In [1]: import numpy as np

In [2]: np.set_printoptions(suppress=True, linewidth=100)

In [3]: def tidy(a):
   ...:     return np.round(a, 2) + 0
   ...: 

In [4]: arr = np.load("mat.npy")

In [5]: print(arr)
[[-2 -1  0  1  2  3  4  5  6  7  8  9 10 11]
 [12 13 14 15 16 17 18 19 20 21 22 23 24 25]
 [26 27 28 29 30 31 32 33 34 35 36 37 38 39]
 [40 41 42 43 44 45 46 47 48 49 50 51 52 53]]

In [6]: # looks like rank 2

In [7]: Y = np.array([[2, 3, -3],
   ...:     [-1, 3, -2],
   ...:     [0, -3, 3],
   ...:     [1, -1, 0],
   ...:     [-2, 1, 3],
   ...:     [2, -1, -1],
   ...:     [3, -1, 3],
   ...:     [-2, -2, 0],
   ...:     [2, -1, -1],
   ...:     [-1, 0, -3],
   ...:     [3, -1, 1],
   ...:     [0, 1, 3],
   ...:     [0, 2, 3],
   ...:     [-2, 0, 3]])

In [8]: print(np.linalg.matrix_rank(arr @ Y))
2

In [9]: print(np.einsum("ik,kj->ji", arr, Y))
[[  9  79 149 219]
 [-10 -10 -10 -10]
 [ 94 220 346 472]]

In [10]: print(Y.T @ arr.T)
[[  9  79 149 219]
 [-10 -10 -10 -10]
 [ 94 220 346 472]]

In [11]: Y = np.array([[-2]])

In [12]: cent = np.array([[0, -2, -2], [2, 0, 2], [0, 1, -2]])

In [13]: M = np.block([[Y, np.zeros((1, 3))], [np.zeros((3, 1)), cent]])

In [14]: print(M)
[[-2.  0.  0.  0.]
 [ 0.  0. -2. -2.]
 [ 0.  2.  0.  2.]
 [ 0.  0.  1. -2.]]

In [15]: # 2 blocks once reordered

In [16]: rng = np.random.default_rng(26)

In [17]: z = rng.permutation(4)

In [18]: Y = M[:, z] * rng.choice([-1, 1], 4)

In [19]: print(Y)
[[-0. -0. -0.  2.]
 [ 2.  2. -0. -0.]
 [-0. -2. -2. -0.]
 [-1.  2. -0. -0.]]

In [20]: Uu, _, vt = np.linalg.svd(M.T @ Y)

In [21]: print(z)
[2 3 1 0]

In [22]: print(tidy(Uu @ vt))
[[ 0.  0.  0. -1.]
 [ 0.  0. -1.  0.]
 [-1.  0.  0.  0.]
 [ 0. -1.  0.  0.]]

In [23]: E = np.load("arr.npy")

In [24]: print(E)
[[ 0.  0.  0.  0.  4.  1.  1. -5.  4.  3.]
 [ 0.  0.  0.  0. -4.  1. -1.  5. -4. -5.]
 [ 0.  0.  0.  0.  3. -4.  2. -5. -5.  0.]
 [ 0.  0.  0.  0. -4.  1. -3.  1.  0. -3.]
 [ 4. -4.  3. -4.  0.  0.  0.  0.  0.  0.]
 [ 1.  1. -4.  1.  0.  0.  0.  0.  0.  0.]
 [ 1. -1.  2. -3.  0.  0.  0.  0.  0.  0.]
 [-5.  5. -5.  1.  0.  0.  0.  0.  0.  0.]
 [ 4. -4. -5.  0.  0.  0.  0.  0.  0.  0.]
 [ 3. -5.  0. -3.  0.  0.  0.  0.  0.  0.]]

In [25]: ev, V = np.linalg.eigh(E)

In [26]: x0 = np.array([-4, -7, 9, 0, 4, -7, 6, 7, -9, -3])

In [27]: print((np.sign(V[:, -1].round(6)) == np.sign(V[0, -1].round(6))).astype(int))
[1 0 1 0 1 0 1 0 1 1]

In [28]: th = np.radians(72)

In [29]: Rm = np.eye(10)

In [30]: Rm[5, 5] = Rm[0, 0] = np.cos(th)

In [31]: Rm[5, 0], Rm[0, 5] = -np.sin(th), np.sin(th)

In [32]: print(tidy(Rm))
[[ 0.31  0.    0.    0.    0.    0.95  0.    0.    0.    0.  ]
 [ 0.    1.    0.    0.    0.    0.    0.    0.    0.    0.  ]
 [ 0.    0.    1.    0.    0.    0.    0.    0.    0.    0.  ]
 [ 0.    0.    0.    1.    0.    0.    0.    0.    0.    0.  ]
 [ 0.    0.    0.    0.    1.    0.    0.    0.    0.    0.  ]
 [-0.95  0.    0.    0.    0.    0.31  0.    0.    0.    0.  ]
 [ 0.    0.    0.    0.    0.    0.    1.    0.    0.    0.  ]
 [ 0.    0.    0.    0.    0.    0.    0.    1.    0.    0.  ]
 [ 0.    0.    0.    0.    0.    0.    0.    0.    1.    0.  ]
 [ 0.    0.    0.    0.    0.    0.    0.    0.    0.    1.  ]]

In [33]: Y = E @ Rm.T

In [34]: print(tidy(np.linalg.svd(E, compute_uv=False)), tidy(np.linalg.svd(Y, compute_uv=False)))
[13.44 13.44  8.43  8.43  3.53  3.53  1.73  1.73  0.    0.  ] [13.44 13.44  8.43  8.43  3.53  3.53  1.73  1.73  0.    0.  ]

In [35]: print(tidy(Y))
[[ 0.95  0.    0.    0.    4.    0.31  1.   -5.    4.    3.  ]
 [ 0.95  0.    0.    0.   -4.    0.31 -1.    5.   -4.   -5.  ]
 [-3.8   0.    0.    0.    3.   -1.24  2.   -5.   -5.    0.  ]
 [ 0.95  0.    0.    0.   -4.    0.31 -3.    1.    0.   -3.  ]
 [ 1.24 -4.    3.   -4.    0.   -3.8   0.    0.    0.    0.  ]
 [ 0.31  1.   -4.    1.    0.   -0.95  0.    0.    0.    0.  ]
 [ 0.31 -1.    2.   -3.    0.   -0.95  0.    0.    0.    0.  ]
 [-1.55  5.   -5.    1.    0.    4.76  0.    0.    0.    0.  ]
 [ 1.24 -4.   -5.    0.    0.   -3.8   0.    0.    0.    0.  ]
 [ 0.93 -5.    0.   -3.    0.   -2.85  0.    0.    0.    0.  ]]

In [36]: print(np.allclose(np.linalg.norm(E, axis=1), np.linalg.norm(Y, axis=1)))
True

In [37]: feats = np.load("data.npy")

In [38]: print(feats)
[[1.   0.2  0.04 0.01]
 [0.2  1.   0.2  0.04]
 [0.04 0.2  1.   0.2 ]
 [0.01 0.04 0.2  1.  ]]

In [39]: # symmetric, so the eigenvalues are real

In [40]: print(feats.ravel(order="F"))
[1.   0.2  0.04 0.01 0.2  1.   0.2  0.04 0.04 0.2  1.   0.2  0.01 0.04 0.2  1.  ]

In [41]: print(feats.reshape(2, -1))
[[1.   0.2  0.04 0.01 0.2  1.   0.2  0.04]
 [0.04 0.2  1.   0.2  0.01 0.04 0.2  1.  ]]

In [42]: print(feats.reshape(-1, 2))
[[1.   0.2 ]
 [0.04 0.01]
 [0.2  1.  ]
 [0.2  0.04]
 [0.04 0.2 ]
 [1.   0.2 ]
 [0.01 0.04]
 [0.2  1.  ]]

In [43]: blk = feats.reshape(4, 2, -1)

In [44]: print(np.einsum("ihd,jhd->hij", blk, blk).shape)
(2, 4, 4)

In [45]: print(blk[:, 0])
[[1.   0.2 ]
 [0.2  1.  ]
 [0.04 0.2 ]
 [0.01 0.04]]

In [46]: print(np.swapaxes(blk, 1, 2)[2])
[[0.04 1.  ]
 [0.2  0.2 ]]

In [47]: print(tidy(blk.sum(axis=1)))
[[1.04 0.21]
 [0.4  1.04]
 [1.04 0.4 ]
 [0.21 1.04]]

In [48]: x0 = np.array([2, 2, 1, 3])

In [49]: y = feats @ x0

In [50]: b, lr = np.zeros(4), 1 / np.linalg.norm(feats, 2) ** 2

In [51]: for i in range(200):
    ...:     b -= lr * feats.T @ (feats @ b - y)
    ...:     if i % 50 == 0: print(i, round(np.linalg.norm(feats @ b - y), 2))
    ...: 
0 1.03
50 0.0
100 0.0
150 0.0

In [52]: print(tidy(np.linalg.cond(feats)))
1.92

In [53]: print(tidy(b))
[2. 2. 1. 3.]

In [54]: Y = np.array([[1, 0, 0], [1, 3, 0]])

In [55]: cent = np.kron(Y, feats)

In [56]: print(cent.shape)
(8, 12)

In [57]: print(np.linalg.matrix_rank(cent))
8

In [58]: print(tidy(cent))
[[1.   0.2  0.04 0.01 0.   0.   0.   0.   0.   0.   0.   0.  ]
 [0.2  1.   0.2  0.04 0.   0.   0.   0.   0.   0.   0.   0.  ]
 [0.04 0.2  1.   0.2  0.   0.   0.   0.   0.   0.   0.   0.  ]
 [0.01 0.04 0.2  1.   0.   0.   0.   0.   0.   0.   0.   0.  ]
 [1.   0.2  0.04 0.01 3.   0.6  0.12 0.03 0.   0.   0.   0.  ]
 [0.2  1.   0.2  0.04 0.6  3.   0.6  0.12 0.   0.   0.   0.  ]
 [0.04 0.2  1.   0.2  0.12 0.6  3.   0.6  0.   0.   0.   0.  ]
 [0.01 0.04 0.2  1.   0.03 0.12 0.6  3.   0.   0.   0.   0.  ]]

In [59]: w1 = np.array([[1, -1], [1, 0], [-1, -2], [3, -1]])

In [60]: b = np.array([2, 1])

In [61]: H = np.maximum(feats @ w1 + b, 0)

In [62]: print(tidy(H))
[[3.19 0.  ]
 [3.12 0.36]
 [1.84 0.  ]
 [4.85 0.  ]]

In [63]: print((H > 0).astype(int))
[[1 0]
 [1 1]
 [1 0]
 [1 0]]

In [64]: cent = np.array([[3, 1, 1], [4, 4, 3]])

In [65]: print((H @ cent).round(6).argmax(axis=1))
[0 0 0 0]

In [66]: print(w1 @ cent)
[[ -1  -3  -2]
 [  3   1   1]
 [-11  -9  -7]
 [  5  -1   0]]

In [67]: F = np.load("x.npy")

In [68]: print(tidy(F))
[[ 1.    0.    0.    0.    0.    0.    0.    0.    0.  ]
 [ 0.    1.    0.    0.    0.    0.    0.    0.    0.  ]
 [ 0.    0.    1.    0.    0.    0.    0.    0.    0.  ]
 [ 0.    0.    0.    1.    0.    0.    0.    0.    0.  ]
 [ 0.    0.    0.    0.    1.    0.    0.    0.    0.  ]
 [ 0.    0.    0.    0.    0.   -0.24  0.    0.97  0.  ]
 [ 0.    0.    0.    0.    0.    0.    1.    0.    0.  ]
 [ 0.    0.    0.    0.    0.   -0.97  0.   -0.24  0.  ]
 [ 0.    0.    0.    0.    0.    0.    0.    0.    1.  ]]

In [69]: u = np.array([1, -1, -1, 0, -2, -1, 2, -1, 2])

In [70]: Y = F + np.outer(u, np.eye(9)[3])

In [71]: print(tidy(Y))
[[ 1.    0.    0.    1.    0.    0.    0.    0.    0.  ]
 [ 0.    1.    0.   -1.    0.    0.    0.    0.    0.  ]
 [ 0.    0.    1.   -1.    0.    0.    0.    0.    0.  ]
 [ 0.    0.    0.    1.    0.    0.    0.    0.    0.  ]
 [ 0.    0.    0.   -2.    1.    0.    0.    0.    0.  ]
 [ 0.    0.    0.   -1.    0.   -0.24  0.    0.97  0.  ]
 [ 0.    0.    0.    2.    0.    0.    1.    0.    0.  ]
 [ 0.    0.    0.   -1.    0.   -0.97  0.   -0.24  0.  ]
 [ 0.    0.    0.    2.    0.    0.    0.    0.    1.  ]]

In [72]: Y = F / np.sqrt((F ** 2).mean(axis=1, keepdims=True))

In [73]: print(np.linalg.matrix_rank(F - F.mean(axis=1, keepdims=True)))
8

In [74]: print(tidy(F - F.mean(axis=1, keepdims=True)))
[[ 0.89 -0.11 -0.11 -0.11 -0.11 -0.11 -0.11 -0.11 -0.11]
 [-0.11  0.89 -0.11 -0.11 -0.11 -0.11 -0.11 -0.11 -0.11]
 [-0.11 -0.11  0.89 -0.11 -0.11 -0.11 -0.11 -0.11 -0.11]
 [-0.11 -0.11 -0.11  0.89 -0.11 -0.11 -0.11 -0.11 -0.11]
 [-0.11 -0.11 -0.11 -0.11  0.89 -0.11 -0.11 -0.11 -0.11]
 [-0.08 -0.08 -0.08 -0.08 -0.08 -0.32 -0.08  0.89 -0.08]
 [-0.11 -0.11 -0.11 -0.11 -0.11 -0.11  0.89 -0.11 -0.11]
 [ 0.13  0.13  0.13  0.13  0.13 -0.84  0.13 -0.11  0.13]
 [-0.11 -0.11 -0.11 -0.11 -0.11 -0.11 -0.11 -0.11  0.89]]

In [75]: print(tidy(np.linalg.norm(Y, axis=1)))
[3. 3. 3. 3. 3. 3. 3. 3. 3.]

In [76]: print(Y[6])
[0. 0. 0. 0. 0. 0. 3. 0. 0.]
